$ python -q
>>> import numpy as np
>>> np.set_printoptions(precision=3, suppress=True, linewidth=160, floatmode="fixed")
>>> A = np.loadtxt("run19.csv", delimiter=",")
>>> A
array([[ 0.025,  0.005,  9.577,  0.506,  0.002, -0.059],
       [ 0.005,  0.009, -7.292,  0.245,  0.000, -0.658],
       [-0.018, -0.001, -0.692,  0.132,  0.000, -0.119],
       [-0.014,  0.001, -0.302, -0.576,  0.002, -0.091],
       [-0.082, -0.003,  1.016, -1.375,  0.002,  0.118],
       [ 0.037, -0.015, -0.679, -0.665,  0.001,  0.049],
       [ 0.006, -0.002, -3.939,  0.034,  0.001, -0.138],
       [-0.003,  0.010, -2.267,  1.143, -0.001,  0.166],
       [ 0.038,  0.000, 10.983, -1.538, -0.002,  0.384],
       [ 0.039, -0.005, -1.447,  2.339,  0.000, -0.088],
       [ 0.005,  0.001, -6.508, -0.185,  0.000,  0.004]])
>>> A2 = A / np.sqrt((A ** 2).mean(axis=1, keepdims=True))
>>> np.linalg.matrix_rank(A2) == np.linalg.matrix_rank(A)
np.True_
>>> np.linalg.matrix_rank(A - A.mean(axis=1, keepdims=True))
np.int64(5)
>>> def softmax(z):
...     e = np.exp(z - z.max(axis=-1, keepdims=True))
...     return e / e.sum(axis=-1, keepdims=True)
... 
>>> softmax(A[9] + 3)
array([0.071, 0.068, 0.016, 0.712, 0.069, 0.063])
>>> S = A @ A.T / np.sqrt(6)
>>> np.round(softmax(S)[9] @ A, 3) + 0
array([ 0.008,  0.005, -5.788,  0.439,  0.000, -0.355])
>>> softmax(S).round(6).argmax(axis=1)
array([8, 1, 1, 1, 8, 1, 1, 1, 8, 1, 1])
>>> ang = np.radians(60)
>>> r_ = np.eye(6)
>>> r_[4, 4] = r_[5, 5] = np.cos(ang)
>>> r_[4, 5], r_[5, 4] = -np.sin(ang), np.sin(ang)
>>> r_
array([[ 1.000,  0.000,  0.000,  0.000,  0.000,  0.000],
       [ 0.000,  1.000,  0.000,  0.000,  0.000,  0.000],
       [ 0.000,  0.000,  1.000,  0.000,  0.000,  0.000],
       [ 0.000,  0.000,  0.000,  1.000,  0.000,  0.000],
       [ 0.000,  0.000,  0.000,  0.000,  0.500, -0.866],
       [ 0.000,  0.000,  0.000,  0.000,  0.866,  0.500]])
>>> A2 = A @ r_.T
>>> round(float(np.linalg.det(r_)), 3), np.trace(r_)
(1.0, np.float64(5.0))
>>> np.linalg.svd(A, compute_uv=False), np.linalg.svd(A2, compute_uv=False)
(array([18.279,  3.317,  0.648,  0.097,  0.019,  0.003]), array([18.279,  3.317,  0.648,  0.097,  0.019,  0.003]))
>>> F = np.array([[12, 1, -3, -2, -4, -3, 0],
...     [4, -10, -5, 4, 1, -1, -2],
...     [0, 4, 17, -5, 0, -4, 0],
...     [-3, -5, 4, -17, -3, -1, 2],
...     [-3, 2, 3, 4, -9, -1, -4],
...     [2, -1, 4, -2, 2, -10, 5],
...     [0, 3, -5, 4, 2, -4, -1]])
>>> np.linalg.svd(F, compute_uv=False)
array([24.576, 16.778, 14.866, 11.712,  9.476,  7.962,  3.022])
>>> F.sum(axis=1)
array([  1,  -9,  12, -23,  -8,   0,  -1])
>>> F.sum(axis=0)
array([ 12,  -6,  15, -14, -11, -24,   0])
>>> E = np.load("dump.npy")
>>> E
array([[ 6,  0,  0,  0,  0,  4],
       [12, 22,  1,  3,  0,  0],
       [ 2,  4, 12,  0,  0,  4],
       [ 6,  0,  0,  0,  2,  3],
       [ 0, 12,  8, 12, 17,  0],
       [ 0, 10,  0, 14,  0,  2],
       [ 0,  0,  0,  0,  0,  6],
       [ 0,  4, 21,  9,  0,  9],
       [14,  4,  0,  0, 11,  0],
       [ 0,  0,  1,  2, 10,  2],
       [ 0, 10,  8,  9,  2,  2],
       [ 1,  0,  0,  0,  0,  6],
       [ 5,  0,  0,  0, 13,  0],
       [ 9, 12,  0,  3,  5,  0],
       [ 3,  0,  0,  0,  6,  1],
       [ 0,  0,  1,  0,  0,  8],
       [ 4, 20,  8, 10,  0,  0],
       [ 5,  0,  0,  0,  0,  1],
       [ 9,  4,  0,  0,  0,  0],
       [ 9,  2,  0,  0, 21,  0]])
>>> softmax(E).sum(axis=1)
array([1.000, 1.000, 1.000, 1.000, 1.000, 1.000, 1.000, 1.000, 1.000, 1.000, 1.000, 1.000, 1.000, 1.000, 1.000, 1.000, 1.000, 1.000, 1.000, 1.000])
>>> np.round(softmax(E[2] + -2), 3) + 0
array([0.000, 0.000, 0.999, 0.000, 0.000, 0.000])
>>> S = E @ E.T / np.sqrt(6)
>>> softmax(S).round(6).argmax(axis=1)
array([ 8,  1,  7,  8,  4, 16,  7,  7, 19, 19, 16,  7, 19,  1, 19,  7, 16,  8,  1, 19])
>>> np.round(softmax(S)[2] @ E, 3) + 0
array([ 0.000,  4.000, 21.000,  9.000,  0.000,  9.000])
>>> f = np.array([4, 2])
>>> np.polyval(f, E[18])
array([38, 18,  2,  2,  2,  2])
>>> np.convolve(E[18], f)
array([36, 34,  8,  0,  0,  0,  0])
>>> J = np.load("m.npy")
>>> J
array([[-3,  2,  1, -1],
       [-3,  2,  0, -2],
       [-2, -3,  1, -2],
       [-3, -3,  0,  1]])
>>> Uu, s, Vt = np.linalg.svd(J, full_matrices=False)
>>> (s > 1e-8).sum()
np.int64(4)
>>> np.allclose(Uu * s @ Vt, J)
True
>>> s / s[0]
array([1.000, 0.853, 0.389, 0.146])
>>> np.round(np.sqrt((s ** 2).sum()), 3), round(np.linalg.norm(J), 3)
(np.float64(8.307), np.float64(8.307))
